% ipython --no-banner

In [1]: import numpy as np

In [2]: np.set_printoptions(precision=2, suppress=True, linewidth=160, floatmode="fixed")

In [3]: rd = lambda a: np.round(a, 2) + 0

In [4]: M = np.load("out2.npy")

In [5]: print(M)
[[ 0.30  0.10 -1.00 -0.20]
 [ 1.40  1.90  1.00 -0.50]
 [-0.30 -1.70 -0.30  0.80]
 [ 1.40 -0.30  1.80 -1.40]
 [-0.40  0.90  0.80  1.20]
 [-1.70  1.60 -1.10  0.60]
 [-0.60 -0.10 -1.10 -0.50]
 [-0.80  0.20 -0.50  0.40]
 [-1.50  0.80 -1.00  0.70]
 [-0.20  0.20  1.30 -0.10]
 [-0.90  0.50  0.40 -0.70]
 [-0.20 -0.40  1.20  1.70]
 [ 1.10  1.50  0.60 -1.30]
 [ 0.30 -2.20  1.40 -0.70]
 [-1.20 -0.40 -1.60  0.00]
 [-3.60  1.50  0.60 -2.70]
 [ 0.80  1.40  1.20 -0.10]
 [-0.10  0.70 -0.30 -2.00]
 [-1.20  0.20 -0.40  0.00]
 [ 0.30  0.10 -0.60  0.50]
 [ 1.30 -0.80  1.40  0.50]
 [ 0.20  1.40  1.30  0.50]]

In [6]: Xs = M - M.mean(axis=0)

In [7]: Uu, sig, vt = np.linalg.svd(Xs, full_matrices=False)

In [8]: print(rd(np.abs(vt[-1])))
[0.59 0.05 0.74 0.31]

In [9]: rd(vt[0] * np.sign(vt[0, np.abs(vt[0]).argmax()]))
Out[9]: array([ 0.79, -0.24,  0.55,  0.12])

In [10]: np.linalg.matrix_rank(Xs)
Out[10]: np.int64(4)

In [11]: print(np.searchsorted(np.cumsum(sig ** 2) / (sig ** 2).sum(), 0.9) + 1)
4

In [12]: rd(sig ** 2 / (sig ** 2).sum())
Out[12]: array([0.41, 0.29, 0.19, 0.12])

In [13]: (np.sign(Uu[:, 0]) == np.sign(Uu[0, 0])).astype(int)
Out[13]: array([1, 0, 0, 0, 0, 1, 1, 1, 1, 0, 1, 0, 0, 0, 1, 1, 0, 1, 1, 0, 0, 0])

In [14]: m1 = np.loadtxt("block15.csv", delimiter=",")

In [15]: print(m1)
[[5.30 9.00 0.00]
 [3.00 7.30 3.00]
 [5.00 9.00 0.30]]

In [16]: rng = np.random.default_rng(988256)

In [17]: z = rng.permutation(3)

In [18]: print(z)
[0 1 2]

In [19]: out = m1[z][:, z]

In [20]: rd(np.sort(np.abs(np.linalg.eigvals(out))))
Out[20]: array([ 0.30,  1.12, 13.72])

In [21]: out
Out[21]: 
array([[5.30, 9.00, 0.00],
       [3.00, 7.30, 3.00],
       [5.00, 9.00, 0.30]])

In [22]: np.diag(out)
Out[22]: array([5.30, 7.30, 0.30])

In [23]: np.allclose(out, m1)
Out[23]: True
